$ ipython --no-banner

In [1]: import numpy as np

In [2]: np.set_printoptions(precision=2, suppress=True, linewidth=100, sign=" ")

In [3]: def rd(a):
   ...:     return np.round(a, 2) + 0
   ...: 

In [4]: mat = np.load("m.npy")

In [5]: mat
Out[5]: 
array([[ 0,  0,  0,  0,  0,  0,  0,  0,  0,  0],
       [-2, -1,  0,  0,  0,  0,  0,  0,  0,  0],
       [ 2,  1, -2,  0,  0,  0,  0,  0,  0,  0],
       [-1,  2, -2,  0,  0,  0,  0,  0,  0,  0],
       [-2,  2,  0, -2,  2,  0,  0,  0,  0,  0],
       [-1, -2, -1,  2, -2, -1,  0,  0,  0,  0],
       [-1,  2,  1,  0,  1,  1, -1,  0,  0,  0],
       [ 0,  2, -2,  0, -1, -2,  2, -2,  0,  0],
       [ 2,  2, -1,  1,  1, -2, -1,  1,  0,  0],
       [ 1,  0, -2, -2, -1,  2,  1,  0, -1, -2]])

In [6]: x = np.array([1, 2, 2, 3, 5, 5, 3, 1, 5, 3])

In [7]: h = np.maximum(mat @ x, 0)

In [8]: h
Out[8]: array([  0,   0,   0,   0,   6,   0,  12,   0,   0,   0])

In [9]: np.maximum(mat @ x, 0) - np.maximum(-mat @ x, 0)
Out[9]: array([  0,  -4,   0,  -1,   6, -16,  12, -11,   0, -12])

In [10]: rd(np.tanh(mat @ x))
Out[10]: array([ 0.  , -1.  ,  0.  , -0.76,  1.  , -1.  ,  1.  , -1.  ,  0.  , -1.  ])

In [11]: mat.T @ h
Out[11]: array([-24,  36,  12, -12,  24,  12, -12,   0,   0,   0])

In [12]: np.flatnonzero(h > 1e-9)
Out[12]: array([ 4,  6])

In [13]: np.prod(np.diag(mat)), rd(np.linalg.det(mat))
Out[13]: (np.int64(0), np.float64(0.0))

In [14]: M2 = np.array([[-5, -1], [-7, 3], [1, -2]])

In [15]: W0 = np.tile(M2, (2, 3))

In [16]: W0
Out[16]: 
array([[-5, -1, -5, -1, -5, -1],
       [-7,  3, -7,  3, -7,  3],
       [ 1, -2,  1, -2,  1, -2],
       [-5, -1, -5, -1, -5, -1],
       [-7,  3, -7,  3, -7,  3],
       [ 1, -2,  1, -2,  1, -2]])

In [17]: # row 3 repeats row 0

In [18]: np.linalg.matrix_rank(W0, rtol=0.1)
Out[18]: np.int64(2)

In [19]: np.argsort(-np.linalg.norm(W0, axis=0).round(6), kind="stable")[:3]
Out[19]: array([ 0,  2,  4])

In [20]: r0 = np.array([1, 3])

In [21]: np.array([np.convolve(row, r0, "same") for row in W0])
Out[21]: 
array([[ -5, -16,  -8, -16,  -8, -16],
       [ -7, -18,   2, -18,   2, -18],
       [  1,   1,  -5,   1,  -5,   1],
       [ -5, -16,  -8, -16,  -8, -16],
       [ -7, -18,   2, -18,   2, -18],
       [  1,   1,  -5,   1,  -5,   1]])
